$ python3 -q
>>> import numpy as np
>>> np.set_printoptions(precision=2, suppress=True, linewidth=100)
>>> J = np.load("layer12.npy")
>>> print(J)
[[-1  2 -1  2]
 [ 2  0  2  0]
 [-1  2 -1  2]
 [ 2  0  2  0]]
>>> Uu, sv, Vt = np.linalg.svd(J)
>>> evecs = Vt[:(sv > 1e-8).sum()]
>>> rng = np.random.default_rng(413)
>>> x = J[2] + -1 * J[3] + rng.integers(2) * np.eye(4)[3]
>>> print(x)
[-3.  2. -3.  2.]
>>> print(np.linalg.matrix_rank(np.vstack([J, x])))
2
>>> print(np.round(evecs.T @ evecs, 2) + 0)
[[0.5 0.  0.5 0. ]
 [0.  0.5 0.  0.5]
 [0.5 0.  0.5 0. ]
 [0.  0.5 0.  0.5]]
>>> print(np.allclose(evecs.T @ evecs @ x, x))
True
>>> def softmax(z):
...     e = np.exp(z - z.max(axis=-1, keepdims=True))
...     return e / e.sum(axis=-1, keepdims=True)
... 
>>> print(np.round(softmax(10 * J[1]), 2) + 0)
[0.5 0.  0.5 0. ]
>>> print(softmax(J[1]))
[0.44 0.06 0.44 0.06]
>>> S = J @ J.T / np.sqrt(4)
>>> print(softmax(S).round(6).argmax(axis=1))
[0 1 0 1]
>>> print(np.round(softmax(S), 2) + 0)
[[0.5 0.  0.5 0. ]
 [0.  0.5 0.  0.5]
 [0.5 0.  0.5 0. ]
 [0.  0.5 0.  0.5]]
>>> print(np.round(softmax(S + np.triu(np.full(S.shape, -np.inf), 1)), 2) + 0)
[[1.  0.  0.  0. ]
 [0.  1.  0.  0. ]
 [0.5 0.  0.5 0. ]
 [0.  0.5 0.  0.5]]
>>> print(round(np.linalg.eigvalsh(J).min(), 2))
-5.12
>>> print([round(float(np.linalg.det(J[:i, :i])), 2) + 0 for i in range(1, 5)])
[-1.0, -4.0, 0.0, 0.0]
>>> W2 = np.sign(np.array([[4, 1, 1, 5], [5, 5, 0, 3], [5, 1, 4, 2], [0, 4, 1, 0]]))
>>> other = (np.tril(W2, -1) + np.eye(4)) @ (np.triu(W2, 1) + np.eye(4))
>>> w = np.array([-6, -9, 0, 0])
>>> E = np.rint(other * w @ np.linalg.inv(other)) + 0
>>> print(E)
[[  0.  -9.   3.   3.]
 [ 18. -18.  -6.  12.]
 [ 18. -18.  -6.  12.]
 [ 18.  -9.  -9.   9.]]
>>> Uu, sv, Vt = np.linalg.svd(E)
>>> print(np.argmax(sv[:-1] / (sv[1:] + 1e-6)) + 1)
2
>>> print(sv.round(2) + 0)
[47.01 10.59  0.    0.  ]
>>> other = Uu[:, :2] @ np.diag(sv[:2]) @ Vt[:2]
>>> print(np.linalg.matrix_rank(E, rtol=0.05))
2
>>> print(other.round(2) + 0)
[[  0.  -9.   3.   3.]
 [ 18. -18.  -6.  12.]
 [ 18. -18.  -6.  12.]
 [ 18.  -9.  -9.   9.]]
>>> print(round(float(np.linalg.norm(E - other) / np.linalg.norm(E)), 2))
0.0
>>> print(np.allclose(E[:-1].T @ np.linalg.lstsq(E[:-1].T, E[-1])[0], E[-1]))
True
>>> print(np.unique(E.round(6), axis=0).shape)
(3, 4)
>>> th = np.radians(30)
>>> R = np.eye(4)
>>> R[3, 3] = R[1, 1] = np.cos(th)
>>> R[3, 1], R[1, 3] = -np.sin(th), np.sin(th)
>>> print(R)
[[ 1.    0.    0.    0.  ]
 [ 0.    0.87  0.    0.5 ]
 [ 0.    0.    1.    0.  ]
 [ 0.   -0.5   0.    0.87]]
>>> other = E @ R.T
>>> print(np.allclose(E @ E.T, other @ other.T))
True
>>> print(other)
[[ 0.   -6.29  3.    7.1 ]
 [18.   -9.59 -6.   19.39]
 [18.   -9.59 -6.   19.39]
 [18.   -3.29 -9.   12.29]]
>>> print(np.abs(other - E).max(axis=0))
[0.   8.41 0.   7.39]
>>> print(np.round(softmax(10 * E[0]), 2) + 0)
[0.  0.  0.5 0.5]
>>> print(np.round(softmax(E[0]), 2) + 0)
[0.02 0.   0.49 0.49]
>>> print(softmax(E).sum(axis=1))
[1. 1. 1. 1.]
>>> S = E @ E.T / np.sqrt(4)
>>> print(np.round(softmax(S), 2) + 0)
[[0.  0.5 0.5 0. ]
 [0.  0.5 0.5 0. ]
 [0.  0.5 0.5 0. ]
 [0.  0.5 0.5 0. ]]
>>> print(softmax(S).round(6).argmax(axis=1))
[1 1 1 1]
>>> m1 = np.loadtxt("block2.csv", delimiter=",")
>>> print(m1)
[[ 0.  2. 17.  0.]
 [ 0.  5.  9.  0.]
 [ 3.  0. 10.  0.]
 [ 0.  7. 12.  0.]
 [ 0.  3.  4.  0.]
 [ 0.  5.  8.  0.]
 [ 0.  5.  7.  0.]
 [ 0.  0. 25.  0.]
 [ 0.  5.  8.  0.]
 [ 0.  0. 11.  0.]
 [ 0.  0. 20.  0.]
 [ 0.  0. 15.  0.]
 [ 0.  0.  0.  0.]]
>>> Uu, sv, Vt = np.linalg.svd(m1)
>>> print(sv)
[47.11 11.01  2.91  0.  ]
>>> print(np.argmax(sv[:-1] / (sv[1:] + 1e-6)) + 1)
3
>>> other = Uu[:, :3] @ np.diag(sv[:3]) @ Vt[:3]
>>> print(other.round(2) + 0)
[[ 0.  2. 17.  0.]
 [ 0.  5.  9.  0.]
 [ 3.  0. 10.  0.]
 [ 0.  7. 12.  0.]
 [ 0.  3.  4.  0.]
 [ 0.  5.  8.  0.]
 [ 0.  5.  7.  0.]
 [ 0.  0. 25.  0.]
 [ 0.  5.  8.  0.]
 [ 0.  0. 11.  0.]
 [ 0.  0. 20.  0.]
 [ 0.  0. 15.  0.]
 [ 0.  0.  0.  0.]]
>>> print(round(np.linalg.norm(m1 - other, 2), 2), sv[3])
0.0 0.0
>>> print(np.linalg.matrix_rank(m1, rtol=0.05))
3
>>> print(round(float(np.linalg.norm(m1 - other) / np.linalg.norm(m1)), 2))
0.0
>>> print(np.round(np.abs(m1 - other).max(), 2))
0.0
>>> print(np.round(J @ np.linalg.pinv(J) @ J, 2) + 0)
[[-1.  2. -1.  2.]
 [ 2.  0.  2.  0.]
 [-1.  2. -1.  2.]
 [ 2.  0.  2.  0.]]
>>> print(np.unique(J.round(6), axis=0).shape)
(2, 4)
>>> F = np.load("out12.npy")
>>> print(F)
[[2. 1. 0. 0. 0. 0. 0. 0. 0. 0. 0.]
 [0. 2. 1. 0. 0. 0. 0. 0. 0. 0. 0.]
 [0. 0. 2. 1. 0. 0. 0. 0. 0. 0. 0.]
 [0. 0. 0. 2. 1. 0. 0. 0. 0. 0. 0.]
 [0. 0. 0. 0. 2. 1. 0. 0. 0. 0. 0.]
 [0. 0. 0. 0. 0. 2. 1. 0. 0. 0. 0.]
 [0. 0. 0. 0. 0. 0. 2. 1. 0. 0. 0.]
 [0. 0. 0. 0. 0. 0. 0. 2. 1. 0. 0.]
 [0. 0. 0. 0. 0. 0. 0. 0. 2. 1. 0.]
 [0. 0. 0. 0. 0. 0. 0. 0. 0. 2. 1.]
 [0. 0. 0. 0. 0. 0. 0. 0. 0. 0. 2.]]
>>> print(F @ F)
[[4. 4. 1. 0. 0. 0. 0. 0. 0. 0. 0.]
 [0. 4. 4. 1. 0. 0. 0. 0. 0. 0. 0.]
 [0. 0. 4. 4. 1. 0. 0. 0. 0. 0. 0.]
 [0. 0. 0. 4. 4. 1. 0. 0. 0. 0. 0.]
 [0. 0. 0. 0. 4. 4. 1. 0. 0. 0. 0.]
 [0. 0. 0. 0. 0. 4. 4. 1. 0. 0. 0.]
 [0. 0. 0. 0. 0. 0. 4. 4. 1. 0. 0.]
 [0. 0. 0. 0. 0. 0. 0. 4. 4. 1. 0.]
 [0. 0. 0. 0. 0. 0. 0. 0. 4. 4. 1.]
 [0. 0. 0. 0. 0. 0. 0. 0. 0. 4. 4.]
 [0. 0. 0. 0. 0. 0. 0. 0. 0. 0. 4.]]
>>> print(np.allclose(F @ F.T, F.T @ F))
False
>>> print(np.trace(F))
22.0
>>> print(np.sort(np.abs(np.linalg.eigvals(F))))
[2. 2. 2. 2. 2. 2. 2. 2. 2. 2. 2.]
>>> print(np.linalg.matrix_power(F, 4))
[[16. 32. 24.  8.  1.  0.  0.  0.  0.  0.  0.]
 [ 0. 16. 32. 24.  8.  1.  0.  0.  0.  0.  0.]
 [ 0.  0. 16. 32. 24.  8.  1.  0.  0.  0.  0.]
 [ 0.  0.  0. 16. 32. 24.  8.  1.  0.  0.  0.]
 [ 0.  0.  0.  0. 16. 32. 24.  8.  1.  0.  0.]
 [ 0.  0.  0.  0.  0. 16. 32. 24.  8.  1.  0.]
 [ 0.  0.  0.  0.  0.  0. 16. 32. 24.  8.  1.]
 [ 0.  0.  0.  0.  0.  0.  0. 16. 32. 24.  8.]
 [ 0.  0.  0.  0.  0.  0.  0.  0. 16. 32. 24.]
 [ 0.  0.  0.  0.  0.  0.  0.  0.  0. 16. 32.]
 [ 0.  0.  0.  0.  0.  0.  0.  0.  0.  0. 16.]]
